$ ipython --no-banner

In [1]: import numpy as np

In [2]: np.set_printoptions(precision=1, suppress=True, linewidth=120, legacy="1.25")

In [3]: F = np.load("run1.npy")

In [4]: F
Out[4]: 
array([[-1., -1.,  0.,  0.,  0.,  0.,  0.,  0.,  0.,  0.,  0.,  0.],
       [-1.,  2., -1.,  0.,  0.,  0.,  0.,  0.,  0.,  0.,  0.,  0.],
       [ 0., -1., -2., -1.,  0.,  0.,  0.,  0.,  0.,  0.,  0.,  0.],
       [ 0.,  0., -1., -2., -1.,  0.,  0.,  0.,  0.,  0.,  0.,  0.],
       [ 0.,  0.,  0., -1., -1., -1.,  0.,  0.,  0.,  0.,  0.,  0.],
       [ 0.,  0.,  0.,  0., -1.,  0., -1.,  0.,  0.,  0.,  0.,  0.],
       [ 0.,  0.,  0.,  0.,  0., -1., -2., -1.,  0.,  0.,  0.,  0.],
       [ 0.,  0.,  0.,  0.,  0.,  0., -1., -1., -1.,  0.,  0.,  0.],
       [ 0.,  0.,  0.,  0.,  0.,  0.,  0., -1., -2., -1.,  0.,  0.],
       [ 0.,  0.,  0.,  0.,  0.,  0.,  0.,  0., -1., -2., -1.,  0.],
       [ 0.,  0.,  0.,  0.,  0.,  0.,  0.,  0.,  0., -1.,  1., -1.],
       [ 0.,  0.,  0.,  0.,  0.,  0.,  0.,  0.,  0.,  0., -1., -1.]])

In [5]: [round(float(np.linalg.det(F[:i, :i])), 2) + 0 for i in range(1, 13)]
Out[5]: [-1.0, -3.0, 7.0, -11.0, 4.0, 11.0, -26.0, 15.0, -4.0, -7.0, -3.0, 10.0]

In [6]: np.all(np.linalg.eigvalsh(F) > 0)
Out[6]: False

In [7]: np.round(np.linalg.eigvalsh(F).min(), 1)
Out[7]: -3.5

In [8]: vals, vecs = np.linalg.eigh(F)

In [9]: np.round(vecs.T @ F @ vecs, 1) + 0
Out[9]: 
array([[-3.5,  0. ,  0. ,  0. ,  0. ,  0. ,  0. ,  0. ,  0. ,  0. ,  0. ,  0. ],
       [ 0. , -3.4,  0. ,  0. ,  0. ,  0. ,  0. ,  0. ,  0. ,  0. ,  0. ,  0. ],
       [ 0. ,  0. , -2.8,  0. ,  0. ,  0. ,  0. ,  0. ,  0. ,  0. ,  0. ,  0. ],
       [ 0. ,  0. ,  0. , -1.9,  0. ,  0. ,  0. ,  0. ,  0. ,  0. ,  0. ,  0. ],
       [ 0. ,  0. ,  0. ,  0. , -1.6,  0. ,  0. ,  0. ,  0. ,  0. ,  0. ,  0. ],
       [ 0. ,  0. ,  0. ,  0. ,  0. , -1.3,  0. ,  0. ,  0. ,  0. ,  0. ,  0. ],
       [ 0. ,  0. ,  0. ,  0. ,  0. ,  0. , -1.2,  0. ,  0. ,  0. ,  0. ,  0. ],
       [ 0. ,  0. ,  0. ,  0. ,  0. ,  0. ,  0. , -0.6,  0. ,  0. ,  0. ,  0. ],
       [ 0. ,  0. ,  0. ,  0. ,  0. ,  0. ,  0. ,  0. ,  0. ,  0. ,  0. ,  0. ],
       [ 0. ,  0. ,  0. ,  0. ,  0. ,  0. ,  0. ,  0. ,  0. ,  1. ,  0. ,  0. ],
       [ 0. ,  0. ,  0. ,  0. ,  0. ,  0. ,  0. ,  0. ,  0. ,  0. ,  1.7,  0. ],
       [ 0. ,  0. ,  0. ,  0. ,  0. ,  0. ,  0. ,  0. ,  0. ,  0. ,  0. ,  2.5]])

In [10]: np.abs(vecs[:, -1]).round(6).argmax()
Out[10]: 1

In [11]: np.round(vecs @ np.diag(vals) @ vecs.T, 1) + 0
Out[11]: 
array([[-1., -1.,  0.,  0.,  0.,  0.,  0.,  0.,  0.,  0.,  0.,  0.],
       [-1.,  2., -1.,  0.,  0.,  0.,  0.,  0.,  0.,  0.,  0.,  0.],
       [ 0., -1., -2., -1.,  0.,  0.,  0.,  0.,  0.,  0.,  0.,  0.],
       [ 0.,  0., -1., -2., -1.,  0.,  0.,  0.,  0.,  0.,  0.,  0.],
       [ 0.,  0.,  0., -1., -1., -1.,  0.,  0.,  0.,  0.,  0.,  0.],
       [ 0.,  0.,  0.,  0., -1.,  0., -1.,  0.,  0.,  0.,  0.,  0.],
       [ 0.,  0.,  0.,  0.,  0., -1., -2., -1.,  0.,  0.,  0.,  0.],
       [ 0.,  0.,  0.,  0.,  0.,  0., -1., -1., -1.,  0.,  0.,  0.],
       [ 0.,  0.,  0.,  0.,  0.,  0.,  0., -1., -2., -1.,  0.,  0.],
       [ 0.,  0.,  0.,  0.,  0.,  0.,  0.,  0., -1., -2., -1.,  0.],
       [ 0.,  0.,  0.,  0.,  0.,  0.,  0.,  0.,  0., -1.,  1., -1.],
       [ 0.,  0.,  0.,  0.,  0.,  0.,  0.,  0.,  0.,  0., -1., -1.]])
